$ python -q
>>> import numpy as np
>>> import numpy.linalg as la
>>> np.set_printoptions(precision=2, suppress=True, linewidth=160, legacy="1.25")
>>> def rnd(a):
...     return np.round(a, 2) + 0
... 
>>> K = np.loadtxt("data.csv", delimiter=",")
>>> print(K)
[[-10.35   0.   -15.42]
 [ -8.21   0.   -12.68]
 [ -6.21   0.   -10.03]
 [ -5.91   0.    -9.63]
 [ -4.58   0.    -7.81]
 [ -3.26   0.    -5.92]
 [ -2.03   0.    -4.05]
 [ -1.83   0.    -3.73]
 [ -0.98   0.    -2.25]
 [ -0.65   0.    -1.58]
 [ -0.64   0.    -1.57]
 [ -0.32   0.    -0.8 ]
 [ -0.24   0.    -0.58]
 [ -0.17   0.    -0.41]
 [  0.     0.    -0.01]
 [  0.19   0.     0.33]
 [  0.25   0.     0.41]
 [  0.35   0.     0.54]
 [  0.69   0.     0.93]
 [  0.91   0.     1.16]
 [  2.9    0.     3.01]
 [  6.7    0.     6.39]
 [  7.33   0.     6.94]
 [ 13.75   0.    12.63]
 [ 14.89   0.    13.65]
 [ 16.79   0.    15.34]]
>>> r = la.matrix_rank(K)
>>> print(r)
2
>>> N = la.svd(K)[2][r:].T
>>> print(N @ N.T)
[[0. 0. 0.]
 [0. 1. 0.]
 [0. 0. 0.]]
>>> print(N[:, 0] / N[np.abs(N[:, 0]).round(6).argmax(), 0])
[-0.  1. -0.]
>>> print(la.matrix_rank(K.T @ K), la.matrix_rank(K @ K.T))
2 2
>>> A2 = np.array([[4, -8], [9, 8], [-3, -2]])
>>> print(la.matrix_rank(K @ A2))
2
>>> F = np.array([[2, 3, 4, 5, 6, 7, 8],
...     [9, 10, 11, 12, 13, 14, 15],
...     [16, 17, 18, 19, 20, 21, 22],
...     [23, 24, 25, 26, 27, 28, 29],
...     [30, 31, 32, 33, 34, 35, 36],
...     [37, 38, 39, 40, 41, 42, 43]])
>>> r = la.matrix_rank(F)
>>> print(r)
2
>>> N = la.svd(F)[2][r:].T
>>> print([int(la.matrix_rank(F[:i])) for i in range(1, len(F) + 1)])
[1, 2, 2, 2, 2, 2]
>>> print(N.shape)
(7, 5)
>>> print(rnd(N @ N.T))
[[ 0.54 -0.36 -0.25 -0.14 -0.04  0.07  0.18]
 [-0.36  0.71 -0.21 -0.14 -0.07  0.    0.07]
 [-0.25 -0.21  0.82 -0.14 -0.11 -0.07 -0.04]
 [-0.14 -0.14 -0.14  0.86 -0.14 -0.14 -0.14]
 [-0.04 -0.07 -0.11 -0.14  0.82 -0.21 -0.25]
 [ 0.07  0.   -0.07 -0.14 -0.21  0.71 -0.36]
 [ 0.18  0.07 -0.04 -0.14 -0.25 -0.36  0.54]]
>>> print([int(la.matrix_rank(np.delete(F, i, axis=0))) for i in range(6)])
[2, 2, 2, 2, 2, 2]
>>> print(np.allclose(F @ N, 0))
True
>>> print(la.matrix_rank(F.T @ F), la.matrix_rank(F @ F.T))
2 2
>>> left, sv, Vh = la.svd(F)
>>> print(np.argmax(sv[:-1] / (sv[1:] + 1e-6)) + 1)
2
>>> A2 = left[:, :2] @ np.diag(sv[:2]) @ Vh[:2]
>>> print(la.matrix_rank(F, rtol=0.05))
1
>>> print(rnd(np.abs(F - A2).max()))
0.0
>>> print(rnd(la.norm(F - A2) / la.norm(F)))
0.0
>>> left, sv, Vh = la.svd(F)
>>> evecs = Vh[:(sv > 1e-8).sum()]
>>> rng = np.random.default_rng(98253)
>>> x0 = F[1] + -3 * F[2] + rng.integers(2) * np.eye(7)[6]
>>> print(x0)
[-39. -41. -43. -45. -47. -49. -51.]
>>> print(rnd(la.norm(x0 - evecs.T @ evecs @ x0)))
0.0
>>> print(np.allclose(evecs.T @ evecs @ x0, x0))
True
>>> T = np.stack([F, -1 * F, F[::-1]])
>>> print((T @ F.T).shape)
(3, 6, 6)
>>> print(T.sum(axis=0))
[[37 38 39 40 41 42 43]
 [30 31 32 33 34 35 36]
 [23 24 25 26 27 28 29]
 [16 17 18 19 20 21 22]
 [ 9 10 11 12 13 14 15]
 [ 2  3  4  5  6  7  8]]
>>> print(np.einsum("bij,cij->bc", T, T))
[[ 27433 -27433  15428]
 [-27433  27433 -15428]
 [ 15428 -15428  27433]]
>>> print(T.shape)
(3, 6, 7)
>>> print(rnd(np.trace(la.pinv(F) @ F)))
2.0
>>> print(np.unique(F.round(6), axis=0).shape)
(6, 7)
>>> print(np.abs(np.diag(la.qr(F)[1])) > 1e-9)
[ True  True False False False False]
>>> J = np.load("layer11.npy")
>>> print(J)
[[0 1 1]
 [1 0 1]
 [1 1 0]]
>>> u = np.array([-1, 1, 1])
>>> A2 = J + np.outer(u, np.eye(3)[1])
>>> print(A2)
[[0. 0. 1.]
 [1. 1. 1.]
 [1. 2. 0.]]
>>> print(la.matrix_rank(A2 - J))
1
>>> print(J @ (-1.0) ** np.arange(3))
[0. 2. 0.]
>>> print((J @ J)[0])
[2 1 1]
>>> print(J @ np.ones(3))
[2. 2. 2.]
>>> print(np.fft.fft(J[0]))
[ 2.+0.j -1.+0.j -1.+0.j]
>>> W0 = np.load("w.npy")
>>> print(W0)
[[-3  0 -3  0 -1  3  3  2]
 [ 2 -3  0 -3  0 -1  3  3]
 [ 3  2 -3  0 -3  0 -1  3]
 [ 3  3  2 -3  0 -3  0 -1]
 [-1  3  3  2 -3  0 -3  0]
 [ 0 -1  3  3  2 -3  0 -3]
 [-3  0 -1  3  3  2 -3  0]
 [ 0 -3  0 -1  3  3  2 -3]]
>>> print(rnd(la.det(W0)))
-116433.0
>>> print(np.allclose(W0 @ W0.T, W0.T @ W0))
True
>>> print(np.allclose(W0, W0.T))
False
>>> print(rnd(np.sort(np.abs(la.eigvals(W0)))))
[1.   2.78 2.78 4.12 4.12 9.   9.91 9.91]
>>> print(la.matrix_power(W0, 3))
[[  81  342   87   72 -289 -136 -243   87]
 [  87   81  342   87   72 -289 -136 -243]
 [-243   87   81  342   87   72 -289 -136]
 [-136 -243   87   81  342   87   72 -289]
 [-289 -136 -243   87   81  342   87   72]
 [  72 -289 -136 -243   87   81  342   87]
 [  87   72 -289 -136 -243   87   81  342]
 [ 342   87   72 -289 -136 -243   87   81]]
>>> print((W0 + W0.T) / 2)
[[-3.   1.   0.   1.5 -1.   1.5  0.   1. ]
 [ 1.  -3.   1.   0.   1.5 -1.   1.5  0. ]
 [ 0.   1.  -3.   1.   0.   1.5 -1.   1.5]
 [ 1.5  0.   1.  -3.   1.   0.   1.5 -1. ]
 [-1.   1.5  0.   1.  -3.   1.   0.   1.5]
 [ 1.5 -1.   1.5  0.   1.  -3.   1.   0. ]
 [ 0.   1.5 -1.   1.5  0.   1.  -3.   1. ]
 [ 1.   0.   1.5 -1.   1.5  0.   1.  -3. ]]
